$ python3 -q
>>> import numpy as np
>>> np.set_printoptions(precision=2, suppress=True, linewidth=200, legacy="1.25")
>>> r0 = np.array([3, 2, 2, 3, 0, 0, 1])
>>> r1 = np.array([2, 0, 1, 2])
>>> X = np.outer(r0, r1)
>>> X
array([[6, 0, 3, 6],
       [4, 0, 2, 4],
       [4, 0, 2, 4],
       [6, 0, 3, 6],
       [0, 0, 0, 0],
       [0, 0, 0, 0],
       [2, 0, 1, 2]])
>>> r0 = np.array([0, 5])
>>> np.convolve(X[5], r0)
array([0, 0, 0, 0, 0])
>>> np.correlate(X[5], X[4], "full")
array([0, 0, 0, 0, 0, 0, 0])
>>> np.polyval(r0, X[5])
array([5, 5, 5, 5])
>>> np.linalg.matrix_rank(X)
1
>>> X.shape
(7, 4)
>>> X.mean(axis=0)
array([3.14, 0.  , 1.57, 3.14])
>>> np.unravel_index(np.abs(X).argmax(), X.shape)
(0, 0)
>>> np.count_nonzero(X)
15
>>> X.sum(axis=0)
array([22,  0, 11, 22])
>>> np.round(np.linalg.svd(X, compute_uv=False), 2) + 0
array([15.59,  0.  ,  0.  ,  0.  ])
>>> np.abs(X).max()
6
>>> X[:, 4]
Traceback (most recent call last):
  File "<python-input-18>", line 1, in <module>
    X[:, 4]
    ~^^^^^^
IndexError: index 4 is out of bounds for axis 1 with size 4
>>> E = np.array([[2.3, 3.0, 0.0, 2.0, 1.0, 3.0, 1.0],
...     [2.0, 1.3, 0.0, 3.0, 0.0, 0.0, 2.0],
...     [3.0, 3.0, 3.3, 2.0, 0.0, 1.0, 3.0],
...     [0.0, 0.0, 1.0, 2.3, 0.0, 3.0, 1.0],
...     [1.0, 0.0, 2.0, 0.0, 0.3, 2.0, 3.0],
...     [0.0, 3.0, 1.0, 3.0, 2.0, 1.3, 1.0],
...     [2.0, 3.0, 0.0, 2.0, 1.0, 3.0, 1.3]])
>>> gram = E.T @ E
>>> np.diag(gram)
array([23.29, 37.69, 16.89, 35.29,  6.09, 33.69, 26.69])
>>> np.linalg.matrix_rank(gram)
7
>>> np.linalg.svd(E, compute_uv=False) ** 2
array([134.22,  18.62,  12.34,   7.05,   5.59,   1.78,   0.03])
>>> np.allclose(gram, gram.T)
True
